$ ipython --no-banner

In [1]: import numpy as np

In [2]: np.set_printoptions(suppress=True, linewidth=100)

In [3]: W0 = np.loadtxt("layer3.csv", delimiter=",")

In [4]: W0
Out[4]: 
array([[ 2.0361,  0.069 , -0.0585,  0.1631],
       [ 0.069 ,  2.1319, -0.1118,  0.3118],
       [-0.0585, -0.1118,  2.0948, -0.2643],
       [ 0.1631,  0.3118, -0.2643,  2.7372]])

In [5]: other = np.linalg.inv(W0)

In [6]: np.allclose(other, W0.T)
Out[6]: False

In [7]: print(np.round(np.linalg.det(W0) * other, 4))
[[11.8557 -0.276   0.234  -0.6524]
 [-0.276  11.4725  0.4472 -1.2472]
 [ 0.234   0.4472 11.6209  1.0572]
 [-0.6524 -1.2472  1.0572  9.0512]]

In [8]: r0 = np.array([0, 1, -2, 2])

In [9]: other = W0 + np.outer(r0, np.eye(4)[0])

In [10]: print(other)
[[ 2.0361  0.069  -0.0585  0.1631]
 [ 1.069   2.1319 -0.1118  0.3118]
 [-2.0585 -0.1118  2.0948 -0.2643]
 [ 2.1631  0.3118 -0.2643  2.7372]]

In [11]: np.linalg.matrix_rank(np.linalg.inv(other) - np.linalg.inv(W0), tol=1e-8)
Out[11]: np.int64(1)

In [12]: np.linalg.matrix_rank(other - W0)
Out[12]: np.int64(1)

In [13]: print(W0.reshape(-1, 2))
[[ 2.0361  0.069 ]
 [-0.0585  0.1631]
 [ 0.069   2.1319]
 [-0.1118  0.3118]
 [-0.0585 -0.1118]
 [ 2.0948 -0.2643]
 [ 0.1631  0.3118]
 [-0.2643  2.7372]]

In [14]: print(W0.ravel(order="F"))
[ 2.0361  0.069  -0.0585  0.1631  0.069   2.1319 -0.1118  0.3118 -0.0585 -0.1118  2.0948 -0.2643
  0.1631  0.3118 -0.2643  2.7372]

In [15]: print(W0.reshape(2, -1))
[[ 2.0361  0.069  -0.0585  0.1631  0.069   2.1319 -0.1118  0.3118]
 [-0.0585 -0.1118  2.0948 -0.2643  0.1631  0.3118 -0.2643  2.7372]]

In [16]: blk = W0.reshape(4, 2, -1)

In [17]: np.einsum("ihd,jhd->hij", blk, blk).shape
Out[17]: (2, 4, 4)

In [18]: np.swapaxes(blk, 1, 2)[1]
Out[18]: 
array([[ 0.069 , -0.1118],
       [ 2.1319,  0.3118]])

In [19]: blk.shape
Out[19]: (4, 2, 2)

In [20]: blk.transpose(1, 0, 2)
Out[20]: 
array([[[ 2.0361,  0.069 ],
        [ 0.069 ,  2.1319],
        [-0.0585, -0.1118],
        [ 0.1631,  0.3118]],

       [[-0.0585,  0.1631],
        [-0.1118,  0.3118],
        [ 2.0948, -0.2643],
        [-0.2643,  2.7372]]])

In [21]: other = np.array([[0, 2, 1], [2, 1, 1]])

In [22]: basis = np.kron(other, W0)

In [23]: np.round(np.linalg.norm(basis, 2), 4), np.round(np.linalg.norm(other, 2) * np.linalg.norm(W0, 2), 4)
Out[23]: (np.float64(8.7675), np.float64(8.7675))

In [24]: np.linalg.matrix_rank(basis)
Out[24]: np.int64(8)

In [25]: basis
Out[25]: 
array([[ 0.    ,  0.    , -0.    ,  0.    ,  4.0722,  0.138 , -0.117 ,  0.3262,  2.0361,  0.069 ,
        -0.0585,  0.1631],
       [ 0.    ,  0.    , -0.    ,  0.    ,  0.138 ,  4.2638, -0.2236,  0.6236,  0.069 ,  2.1319,
        -0.1118,  0.3118],
       [-0.    , -0.    ,  0.    , -0.    , -0.117 , -0.2236,  4.1896, -0.5286, -0.0585, -0.1118,
         2.0948, -0.2643],
       [ 0.    ,  0.    , -0.    ,  0.    ,  0.3262,  0.6236, -0.5286,  5.4744,  0.1631,  0.3118,
        -0.2643,  2.7372],
       [ 4.0722,  0.138 , -0.117 ,  0.3262,  2.0361,  0.069 , -0.0585,  0.1631,  2.0361,  0.069 ,
        -0.0585,  0.1631],
       [ 0.138 ,  4.2638, -0.2236,  0.6236,  0.069 ,  2.1319, -0.1118,  0.3118,  0.069 ,  2.1319,
        -0.1118,  0.3118],
       [-0.117 , -0.2236,  4.1896, -0.5286, -0.0585, -0.1118,  2.0948, -0.2643, -0.0585, -0.1118,
         2.0948, -0.2643],
       [ 0.3262,  0.6236, -0.5286,  5.4744,  0.1631,  0.3118, -0.2643,  2.7372,  0.1631,  0.3118,
        -0.2643,  2.7372]])

In [26]: basis.shape
Out[26]: (8, 12)

In [27]: E = np.loadtxt("x.csv", delimiter=",")

In [28]: E
Out[28]: 
array([[-2.,  0.,  3.],
       [ 0.,  1.,  0.],
       [-1.,  0.,  1.]])

In [29]: E @ E
Out[29]: 
array([[ 1.,  0., -3.],
       [ 0.,  1.,  0.],
       [ 1.,  0., -2.]])

In [30]: np.round(np.sort(np.linalg.eigvals(E).real), 4)
Out[30]: array([-0.5, -0.5,  1. ])

In [31]: np.round(np.linalg.det(E), 4)
Out[31]: np.float64(1.0)
